% ipython --no-banner

In [1]: import numpy as np

In [2]: np.set_printoptions(precision=3, suppress=True, linewidth=100)

In [3]: M = np.array([[0.5, -0.2, -0.9, 2.0],
   ...:     [-1.3, 2.0, -0.9, -0.1],
   ...:     [-0.3, -1.2, 1.6, -0.1],
   ...:     [-0.7, -0.4, 0.4, -2.3],
   ...:     [1.3, 0.9, 0.6, -0.4],
   ...:     [0.5, 0.0, 1.6, -1.1],
   ...:     [-4.5, -2.0, -0.5, -4.0],
   ...:     [1.5, -0.6, -0.2, -0.7],
   ...:     [-1.8, -1.5, 0.7, -0.2],
   ...:     [-0.5, -0.3, 1.0, 0.5],
   ...:     [0.1, 0.4, -0.4, 0.5],
   ...:     [1.0, -1.5, 0.5, -0.9],
   ...:     [2.1, 0.2, -2.1, 0.9],
   ...:     [0.6, -1.2, 0.5, -0.9],
   ...:     [1.5, -0.9, -0.9, 2.0]])

In [4]: U, sigma, VT = np.linalg.svd(M, full_matrices=False)

In [5]: U.shape, sigma.shape, VT.shape
Out[5]: ((15, 4), (4,), (4, 4))

In [6]: np.round(U.T @ M @ VT.T, 3) + 0
Out[6]: 
array([[7.947, 0.   , 0.   , 0.   ],
       [0.   , 4.39 , 0.   , 0.   ],
       [0.   , 0.   , 3.485, 0.   ],
       [0.   , 0.   , 0.   , 3.289]])

In [7]: np.round(VT @ VT.T, 3) + 0
Out[7]: 
array([[1., 0., 0., 0.],
       [0., 1., 0., 0.],
       [0., 0., 1., 0.],
       [0., 0., 0., 1.]])

In [8]: np.round(U.T @ U, 3) + 0
Out[8]: 
array([[1., 0., 0., 0.],
       [0., 1., 0., 0.],
       [0., 0., 1., 0.],
       [0., 0., 0., 1.]])

In [9]: np.abs(VT[0])
Out[9]: array([0.688, 0.262, 0.167, 0.656])

In [10]: rng = np.random.default_rng(5111)

In [11]: A2 = M + rng.integers(-2, 3, (15, 1)) @ rng.integers(-2, 3, (1, 4))

In [12]: A2
Out[12]: 
array([[ 2.5,  0.8, -2.9,  4. ],
       [ 2.7,  4. , -4.9,  3.9],
       [ 3.7,  0.8, -2.4,  3.9],
       [-2.7, -1.4,  2.4, -4.3],
       [ 5.3,  2.9, -3.4,  3.6],
       [ 4.5,  2. , -2.4,  2.9],
       [-0.5,  0. , -4.5,  0. ],
       [-2.5, -2.6,  3.8, -4.7],
       [-1.8, -1.5,  0.7, -0.2],
       [ 1.5,  0.7, -1. ,  2.5],
       [ 2.1,  1.4, -2.4,  2.5],
       [ 1. , -1.5,  0.5, -0.9],
       [-1.9, -1.8,  1.9, -3.1],
       [ 4.6,  0.8, -3.5,  3.1],
       [-0.5, -1.9,  1.1,  0. ]])

In [13]: np.linalg.matrix_rank(A2 - M, tol=1e-8)
Out[13]: np.int64(1)

In [14]: A2 - M
Out[14]: 
array([[ 2.,  1., -2.,  2.],
       [ 4.,  2., -4.,  4.],
       [ 4.,  2., -4.,  4.],
       [-2., -1.,  2., -2.],
       [ 4.,  2., -4.,  4.],
       [ 4.,  2., -4.,  4.],
       [ 4.,  2., -4.,  4.],
       [-4., -2.,  4., -4.],
       [ 0.,  0.,  0.,  0.],
       [ 2.,  1., -2.,  2.],
       [ 2.,  1., -2.,  2.],
       [ 0.,  0.,  0.,  0.],
       [-4., -2.,  4., -4.],
       [ 4.,  2., -4.,  4.],
       [-2., -1.,  2., -2.]])

In [15]: x0 = np.array([3, 0, 1, 3])

In [16]: rhs = A2 @ x0

In [17]: np.round(np.linalg.pinv(A2) @ A2, 3) + 0
Out[17]: 
array([[1., 0., 0., 0.],
       [0., 1., 0., 0.],
       [0., 0., 1., 0.],
       [0., 0., 0., 1.]])

In [18]: rhs = rhs + 0.1 * rng.normal(size=15)

In [19]: rhs
Out[19]: 
array([ 16.571,  14.78 ,  20.579, -18.575,  23.335,  19.945,  -6.02 , -17.773,  -5.28 ,  11.022,
        11.279,   0.926, -12.896,  19.473,  -0.409])

In [20]: c, *_ = np.linalg.lstsq(A2, rhs)

In [21]: round(np.linalg.norm(rhs - A2 @ c), 3)
Out[21]: np.float64(0.34)

In [22]: c
Out[22]: array([ 3.033, -0.026,  1.011,  2.987])

In [23]: c.round()
Out[23]: array([ 3., -0.,  1.,  3.])

In [24]: [round(float(np.linalg.norm(np.linalg.solve(A2.T @ A2 + lam * np.eye(4), A2.T @ rhs))), 2) for lam in (0, 1, 10, 100)]
Out[24]: [4.38, 4.26, 3.6, 2.34]

In [25]: x0 = np.array([5, 1, 0, 0])

In [26]: h1 = np.maximum(M @ x0, 0)

In [27]: np.flatnonzero(h1 > 1e-9)
Out[27]: array([ 0,  4,  5,  7, 10, 11, 12, 13, 14])

In [28]: M * (h1 > 1e-9)[:, None]
Out[28]: 
array([[ 0.5, -0.2, -0.9,  2. ],
       [-0. ,  0. , -0. , -0. ],
       [-0. , -0. ,  0. , -0. ],
       [-0. , -0. ,  0. , -0. ],
       [ 1.3,  0.9,  0.6, -0.4],
       [ 0.5,  0. ,  1.6, -1.1],
       [-0. , -0. , -0. , -0. ],
       [ 1.5, -0.6, -0.2, -0.7],
       [-0. , -0. ,  0. , -0. ],
       [-0. , -0. ,  0. ,  0. ],
       [ 0.1,  0.4, -0.4,  0.5],
       [ 1. , -1.5,  0.5, -0.9],
       [ 2.1,  0.2, -2.1,  0.9],
       [ 0.6, -1.2,  0.5, -0.9],
       [ 1.5, -0.9, -0.9,  2. ]])

In [29]: h1
Out[29]: array([ 2.3,  0. ,  0. ,  0. ,  7.4,  2.5,  0. ,  6.9,  0. ,  0. ,  0.9,  3.5, 10.7,  1.8,  6.6])

In [30]: X = np.loadtxt("mat.csv", delimiter=",")

In [31]: X
Out[31]: 
array([[ 0., -1.,  3., -2.,  3.],
       [ 0.,  0.,  0.,  0., -3.],
       [ 0.,  0.,  0.,  0.,  1.],
       [ 0.,  0.,  1.,  0.,  0.]])

In [32]: def softmax(z):
    ...:     e = np.exp(z - z.max(axis=-1, keepdims=True))
    ...:     return e / e.sum(axis=-1, keepdims=True)
    ...: 

In [33]: softmax(X).sum(axis=1)
Out[33]: array([1., 1., 1., 1.])

In [34]: softmax(X[1] + 3)
Out[34]: array([0.247, 0.247, 0.247, 0.247, 0.012])

In [35]: softmax(X[1])
Out[35]: array([0.247, 0.247, 0.247, 0.247, 0.012])

In [36]: att = X @ X.T / np.sqrt(5)

In [37]: np.round(softmax(att), 3) + 0
Out[37]: 
array([[1.   , 0.   , 0.   , 0.   ],
       [0.   , 0.978, 0.005, 0.017],
       [0.575, 0.039, 0.235, 0.15 ],
       [0.518, 0.135, 0.135, 0.212]])

In [38]: softmax(att).round(6).argmax(axis=1)
Out[38]: array([0, 1, 0, 0])

In [39]: np.round(softmax(att)[1] @ X, 3) + 0
Out[39]: array([ 0.   ,  0.   ,  0.018, -0.001, -2.927])

In [40]: r0 = np.array([3, 3, 3, 0, 2])

In [41]: mat = np.outer(rng.normal(size=28), r0) + 0.02 * rng.normal(size=(28, 5))

In [42]: mat
Out[42]: 
array([[ 6.363,  6.425,  6.362,  0.018,  4.254],
       [-0.528, -0.578, -0.536, -0.011, -0.347],
       [-1.864, -1.884, -1.849,  0.016, -1.232],
       [-3.563, -3.646, -3.587, -0.004, -2.409],
       [-6.355, -6.347, -6.326,  0.023, -4.245],
       [-1.306, -1.308, -1.268,  0.006, -0.855],
       [ 0.044,  0.027,  0.014,  0.022, -0.01 ],
       [-0.745, -0.77 , -0.787, -0.018, -0.507],
       [-0.751, -0.784, -0.711,  0.046, -0.468],
       [-0.029, -0.003, -0.006, -0.03 , -0.007],
       [ 3.542,  3.599,  3.539, -0.031,  2.391],
       [-0.945, -0.927, -0.946, -0.024, -0.614],
       [-0.248, -0.219, -0.243, -0.008, -0.135],
       [-3.496, -3.504, -3.476,  0.028, -2.291],
       [-2.561, -2.537, -2.555,  0.04 , -1.709],
       [-1.892, -1.994, -1.974,  0.022, -1.288],
       [-2.314, -2.322, -2.31 ,  0.002, -1.534],
       [ 0.283,  0.294,  0.305,  0.019,  0.166],
       [-3.283, -3.285, -3.251,  0.01 , -2.161],
       [ 0.615,  0.632,  0.652,  0.002,  0.411],
       [-2.134, -2.129, -2.153,  0.02 , -1.415],
       [ 1.042,  1.045,  1.032,  0.025,  0.657],
       [ 2.019,  2.027,  2.077,  0.021,  1.301],
       [ 3.624,  3.609,  3.592,  0.021,  2.409],
       [-3.284, -3.267, -3.347, -0.003, -2.246],
       [ 0.416,  0.452,  0.426,  0.006,  0.259],
       [ 4.046,  4.049,  4.079, -0.017,  2.722],
       [ 4.815,  4.821,  4.824,  0.033,  3.178]])

In [43]: hat = mat @ np.linalg.solve(mat.T @ mat, mat.T)

In [44]: hat @ mat[:, 3]
Out[44]: 
array([ 0.018, -0.011,  0.016, -0.004,  0.023,  0.006,  0.022, -0.018,  0.046, -0.03 , -0.031,
       -0.024, -0.008,  0.028,  0.04 ,  0.022,  0.002,  0.019,  0.01 ,  0.002,  0.02 ,  0.025,
        0.021,  0.021, -0.003,  0.006, -0.017,  0.033])

In [45]: np.round(np.linalg.eigvalsh(hat), 3) + 0
Out[45]: 
array([0., 0., 0., 0., 0., 0., 0., 0., 0., 0., 0., 0., 0., 0., 0., 0., 0., 0., 0., 0., 0., 0., 0.,
       1., 1., 1., 1., 1.])

In [46]: np.allclose(hat @ hat, hat)
Out[46]: True
